% python3 -q
>>> import numpy as np
>>> np.set_printoptions(precision=1, suppress=True, linewidth=160)
>>> tidy = lambda a: np.round(a, 1) + 0
>>> E = np.loadtxt("out1.csv", delimiter=",")
>>> E
array([[-2.,  3.,  3.,  1.,  3.,  1., -3.,  2., -1.,  1.,  1., -2.,  1.,  0.,  0.,  2.],
       [ 0.,  0., -2., -2., -2.,  0., -2.,  0., -3.,  0.,  1.,  0.,  1.,  3.,  3.,  0.],
       [ 0.,  0., -3.,  1., -2., -2.,  2., -3., -2.,  1.,  1., -2.,  0.,  0.,  3.,  1.],
       [ 0.,  0.,  0., -2.,  0., -2.,  3.,  3.,  2., -2., -3.,  2., -3.,  0.,  3.,  3.],
       [ 0.,  0.,  0.,  0., -1., -1., -3.,  0., -3.,  2.,  2., -2.,  3., -1.,  3., -2.],
       [ 0.,  0.,  0.,  0.,  0.,  3., -2., -3., -1.,  0.,  2., -2.,  2., -2.,  0., -3.],
       [ 0.,  0.,  0.,  0.,  0.,  0.,  0., -2.,  0., -1.,  2., -1., -3.,  3.,  3.,  0.],
       [ 0.,  0.,  0.,  0.,  0.,  0.,  0., -3., -1.,  2., -3., -1., -2.,  2.,  0.,  2.],
       [ 0.,  0.,  0.,  0.,  0.,  0.,  0.,  0., -2., -3.,  1., -3., -2.,  2.,  2., -2.],
       [ 0.,  0.,  0.,  0.,  0.,  0.,  0.,  0.,  0., -1., -3.,  1., -1., -2.,  0.,  2.],
       [ 0.,  0.,  0.,  0.,  0.,  0.,  0.,  0.,  0.,  0.,  0.,  3.,  1.,  2.,  0.,  2.],
       [ 0.,  0.,  0.,  0.,  0.,  0.,  0.,  0.,  0.,  0.,  0.,  0.,  1., -1., -3., -3.],
       [ 0.,  0.,  0.,  0.,  0.,  0.,  0.,  0.,  0.,  0.,  0.,  0.,  3.,  3., -1.,  2.],
       [ 0.,  0.,  0.,  0.,  0.,  0.,  0.,  0.,  0.,  0.,  0.,  0.,  0.,  2.,  2.,  2.],
       [ 0.,  0.,  0.,  0.,  0.,  0.,  0.,  0.,  0.,  0.,  0.,  0.,  0.,  0.,  3., -1.],
       [ 0.,  0.,  0.,  0.,  0.,  0.,  0.,  0.,  0.,  0.,  0.,  0.,  0.,  0.,  0., -3.]])
>>> Uu, s, Vt = np.linalg.svd(E)
>>> vecs = Vt[:(s > 1e-8).sum()]
>>> rng = np.random.default_rng(195)
>>> x0 = E[10] + 5 * E[2] + rng.integers(2) * np.eye(16)[4]
>>> x0
array([  0.,   0., -15.,   5., -10., -10.,  10., -15., -10.,   5.,   5.,  -7.,   1.,   2.,  15.,   7.])
>>> np.allclose(vecs.T @ vecs @ x0, x0)
True
>>> r = np.linalg.matrix_rank(E)
>>> r
np.int64(15)
>>> null = np.linalg.svd(E)[2][r:].T
>>> [int(np.linalg.matrix_rank(E[:, :j + 1])) for j in range(16)]
[1, 1, 2, 3, 4, 5, 6, 7, 8, 9, 10, 11, 12, 13, 14, 15]
>>> np.allclose(E @ null, 0)
True
>>> tidy(E @ null)
array([[0.],
       [0.],
       [0.],
       [0.],
       [0.],
       [0.],
       [0.],
       [0.],
       [0.],
       [0.],
       [0.],
       [0.],
       [0.],
       [0.],
       [0.],
       [0.]])
>>> tidy(null[:, 0] / null[np.abs(null[:, 0]).round(6).argmax(), 0])
array([1. , 0.7, 0. , 0. , 0. , 0. , 0. , 0. , 0. , 0. , 0. , 0. , 0. , 0. , 0. , 0. ])
>>> np.linalg.matrix_rank(E.T @ E), np.linalg.matrix_rank(E @ E.T)
(np.int64(15), np.int64(15))
>>> null.shape
(16, 1)
>>> x0 = np.array([-2, 3, 4, -5, -2, 4, 5, -2, -4, 5, -4, -5, -5, -2, 0, 1])
>>> a = np.maximum(E @ x0, 0)
>>> np.maximum(E @ x0, 0) - np.maximum(-E @ x0, 0)
array([ 11.,  -7.,  15.,  13.,  -8.,   5.,   5.,  45.,   8.,  13., -22.,  -6., -19.,  -2.,  -1.,  -3.])
>>> tidy(np.tanh(E @ x0))
array([ 1. , -1. ,  1. ,  1. , -1. ,  1. ,  1. ,  1. ,  1. ,  1. , -1. , -1. , -1. , -1. , -0.8, -1. ])
>>> E.T @ a
array([ -22.,   33.,  -12.,    0.,    3.,  -30.,   26., -144.,  -81.,   48., -159.,  -97., -152.,   85.,  115.,  161.])
>>> np.maximum(E @ (3 * x0), 0)
array([ 33.,   0.,  45.,  39.,   0.,  15.,  15., 135.,  24.,  39.,   0.,   0.,   0.,   0.,   0.,   0.])
>>> f = np.array([9, -2])
>>> np.convolve(E[10], f)
array([ 0.,  0.,  0.,  0.,  0.,  0.,  0.,  0.,  0.,  0.,  0., 27.,  3., 16., -4., 18., -4.])
>>> np.correlate(E[10], E[9], "full")
array([  0.,   0.,   0.,   0.,   0.,   0.,   0.,   0.,   0.,   0.,   0.,   6.,   2.,  -2.,  -5.,   2., -10.,  -8.,  -9.,   0.,  -6.,  -2.,   0.,   0.,   0.,
         0.,   0.,   0.,   0.,   0.,   0.])
>>> lab = rng.permutation(16)
>>> lab
array([ 6,  8,  9,  5, 15,  0, 10, 14,  4,  7, 11, 13,  1, 12,  2,  3])
>>> Y = E[lab][:, lab]
>>> tidy(np.sort(np.abs(np.linalg.eigvals(Y))))
array([0., 0., 0., 0., 1., 1., 2., 2., 2., 2., 3., 3., 3., 3., 3., 3.])
>>> np.diag(Y)
array([ 0., -2., -1.,  3., -3., -2.,  0.,  3., -1., -3.,  0.,  2.,  0.,  3., -3., -2.])
>>> np.trace(Y)
np.float64(-6.0)
>>> tidy(np.linalg.det(Y)), tidy(np.linalg.det(E[lab]))
(np.float64(0.0), np.float64(0.0))
>>> F = np.loadtxt("test11.csv", delimiter=",")
>>> F
array([[ 6.,  4.,  6.,  4.,  4.,  7.,  4.,  4.,  7.,  5.,  4.,  5.],
       [-1., -3., -1., -3., -3.,  0., -3., -3.,  0., -2., -3., -2.],
       [ 7.,  5.,  7.,  5.,  5.,  8.,  5.,  5.,  8.,  6.,  5.,  6.],
       [ 6.,  4.,  6.,  4.,  4.,  7.,  4.,  4.,  7.,  5.,  4.,  5.],
       [-6., -8., -6., -8., -8., -5., -8., -8., -5., -7., -8., -7.],
       [-3., -5., -3., -5., -5., -2., -5., -5., -2., -4., -5., -4.],
       [-3., -5., -3., -5., -5., -2., -5., -5., -2., -4., -5., -4.],
       [-6., -8., -6., -8., -8., -5., -8., -8., -5., -7., -8., -7.],
       [ 2.,  0.,  2.,  0.,  0.,  3.,  0.,  0.,  3.,  1.,  0.,  1.]])
>>> tidy(np.linalg.norm(F, 2) / np.linalg.norm(F))
np.float64(1.0)
>>> np.allclose(F[:-1].T @ np.linalg.lstsq(F[:-1].T, F[-1])[0], F[-1])
True
>>> np.abs(np.diag(np.linalg.qr(F)[1])) > 1e-9
array([ True,  True, False, False, False, False, False, False, False])
>>> np.linalg.lstsq(F[:-1].T, F[-1])[2]
np.int32(2)
>>> Uu, s, Vt = np.linalg.svd(F)
>>> np.argmax(s[:-1] / (s[1:] + 1e-6)) + 1
np.int64(2)
>>> Y = Uu[:, :2] @ np.diag(s[:2]) @ Vt[:2]
>>> tidy(np.linalg.norm(F - Y, 2)), tidy(s[2])
(np.float64(0.0), np.float64(0.0))
>>> tidy(np.linalg.norm(F - Y) / np.linalg.norm(F))
np.float64(0.0)
>>> np.linalg.matrix_rank(F, rtol=0.05)
np.int64(2)
>>> tidy(np.abs(F - Y).max())
np.float64(0.0)
>>> T = np.stack([F, -2 * F, F[::-1]])
>>> np.linalg.matrix_rank(T)
array([2, 2, 2])
>>> T.sum(axis=0)
array([[ -4.,  -4.,  -4.,  -4.,  -4.,  -4.,  -4.,  -4.,  -4.,  -4.,  -4.,  -4.],
       [ -5.,  -5.,  -5.,  -5.,  -5.,  -5.,  -5.,  -5.,  -5.,  -5.,  -5.,  -5.],
       [-10., -10., -10., -10., -10., -10., -10., -10., -10., -10., -10., -10.],
       [ -9.,  -9.,  -9.,  -9.,  -9.,  -9.,  -9.,  -9.,  -9.,  -9.,  -9.,  -9.],
       [  0.,   0.,   0.,   0.,   0.,   0.,   0.,   0.,   0.,   0.,   0.,   0.],
       [  9.,   9.,   9.,   9.,   9.,   9.,   9.,   9.,   9.,   9.,   9.,   9.],
       [ 10.,  10.,  10.,  10.,  10.,  10.,  10.,  10.,  10.,  10.,  10.,  10.],
       [  5.,   5.,   5.,   5.,   5.,   5.,   5.,   5.,   5.,   5.,   5.,   5.],
       [  4.,   4.,   4.,   4.,   4.,   4.,   4.,   4.,   4.,   4.,   4.,   4.]])
>>> T.shape
(3, 9, 12)
>>> tidy(np.linalg.norm(T, axis=(1, 2)))
array([ 52.9, 105.8,  52.9])
>>> Y = F / np.linalg.norm(F, axis=1, keepdims=True)
>>> G = Y @ Y.T
>>> tidy(G[8])
array([ 0.8, -0.2,  0.8,  0.8, -0.5, -0.4, -0.4, -0.5,  1. ])
>>> np.argwhere(np.triu(np.abs(G) > 0.95, 1))
array([[0, 2],
       [0, 3],
       [1, 5],
       [1, 6],
       [2, 3],
       [4, 5],
       [4, 6],
       [4, 7],
       [5, 6],
       [5, 7],
       [6, 7]])
>>> (G - 2 * np.eye(9)).round(6).argmax(axis=1)
array([3, 5, 0, 0, 7, 6, 5, 4, 0])
>>> Y = np.array([[3, 1], [0, -3]])
>>> cent = np.array([[0, 6, 4], [1, 6, 6], [1, 3, 8]])
>>> W0 = np.kron(Y, cent)
>>> W0
array([[  0,  18,  12,   0,   6,   4],
       [  3,  18,  18,   1,   6,   6],
       [  3,   9,  24,   1,   3,   8],
       [  0,   0,   0,   0, -18, -12],
       [  0,   0,   0,  -3, -18, -18],
       [  0,   0,   0,  -3,  -9, -24]])
>>> x0 = np.array([-2, 0, -1, 1, -1, -2])
>>> (W0 * x0).sum(axis=1)
array([-26, -41, -48,  42,  51,  54])
>>> W0 @ np.ones(6)
array([ 40.,  52.,  48., -30., -39., -36.])
>>> W0 @ np.eye(6)[4]
array([  6.,   6.,   3., -18., -18.,  -9.])
>>> np.sign((W0 @ x0).round(6))
array([-1, -1, -1,  1,  1,  1])
>>> W0 @ x0
array([-26, -41, -48,  42,  51,  54])
>>> np.einsum("ij,j->i", W0, x0)
array([-26, -41, -48,  42,  51,  54])
>>> O, vecs = np.linalg.qr(W0[:, :5])[0], np.linalg.qr(W0[:, 5:])[0]
>>> s = np.linalg.svd(O.T @ vecs, compute_uv=False)
>>> tidy(s)
array([1.])
>>> tidy(np.degrees(np.arccos(s.clip(0, 1))))
array([13.6])
>>> x0 = np.array([8, -3, -8, 1, -2, -7])
>>> rhs = W0 @ x0
>>> beta, lr = np.zeros(6), 1 / np.linalg.norm(W0, 2) ** 2
>>> for i in range(25):
...     beta -= lr * W0.T @ (W0 @ beta - rhs)
...     if i % 5 == 0: print(i, round(np.linalg.norm(W0 @ beta - rhs), 1))
... 
0 44.0
5 28.2
10 22.2
15 18.6
20 16.5
>>> tidy(np.linalg.cond(W0))
np.float64(38.8)
>>> th = np.radians(90)
>>> Rm = np.eye(6)
>>> Rm[3, 3] = Rm[5, 5] = np.cos(th)
>>> Rm[3, 5], Rm[5, 3] = -np.sin(th), np.sin(th)
>>> tidy(Rm)
array([[ 1.,  0.,  0.,  0.,  0.,  0.],
       [ 0.,  1.,  0.,  0.,  0.,  0.],
       [ 0.,  0.,  1.,  0.,  0.,  0.],
       [ 0.,  0.,  0.,  0.,  0., -1.],
       [ 0.,  0.,  0.,  0.,  1.,  0.],
       [ 0.,  0.,  0.,  1.,  0.,  0.]])
>>> Y = W0 @ Rm.T
>>> np.abs(Y - W0).max(axis=0)
array([ 0.,  0.,  0., 27.,  0., 21.])
>>> tidy(np.linalg.svd(W0, compute_uv=False)), tidy(np.linalg.svd(Y, compute_uv=False))
(array([48.3, 34.6, 12.8,  9.2,  1.7,  1.2]), array([48.3, 34.6, 12.8,  9.2,  1.7,  1.2]))
>>> tidy(Y)
array([[  0.,  18.,  12.,  -4.,   6.,   0.],
       [  3.,  18.,  18.,  -6.,   6.,   1.],
       [  3.,   9.,  24.,  -8.,   3.,   1.],
       [  0.,   0.,   0.,  12., -18.,   0.],
       [  0.,   0.,   0.,  18., -18.,  -3.],
       [  0.,   0.,   0.,  24.,  -9.,  -3.]])
>>> np.allclose(np.linalg.norm(W0, axis=1), np.linalg.norm(Y, axis=1))
True
>>> W0.reshape(2, -1)
array([[  0,  18,  12,   0,   6,   4,   3,  18,  18,   1,   6,   6,   3,   9,  24,   1,   3,   8],
       [  0,   0,   0,   0, -18, -12,   0,   0,   0,  -3, -18, -18,   0,   0,   0,  -3,  -9, -24]])
>>> W0.ravel(order="F")
array([  0,   3,   3,   0,   0,   0,  18,  18,   9,   0,   0,   0,  12,  18,  24,   0,   0,   0,   0,   1,   1,   0,  -3,  -3,   6,   6,   3, -18, -18,  -9,
         4,   6,   8, -12, -18, -24])
>>> T = W0.reshape(6, 2, -1)
>>> np.einsum("ihd,jhd->hij", T, T).shape
(2, 6, 6)
>>> np.einsum("ihd,ihd->ih", T, T)
array([[468,  52],
       [657,  73],
       [666,  74],
       [  0, 468],
       [  0, 657],
       [  0, 666]])
>>> np.swapaxes(T, 1, 2)[3]
array([[  0,   0],
       [  0, -18],
       [  0, -12]])
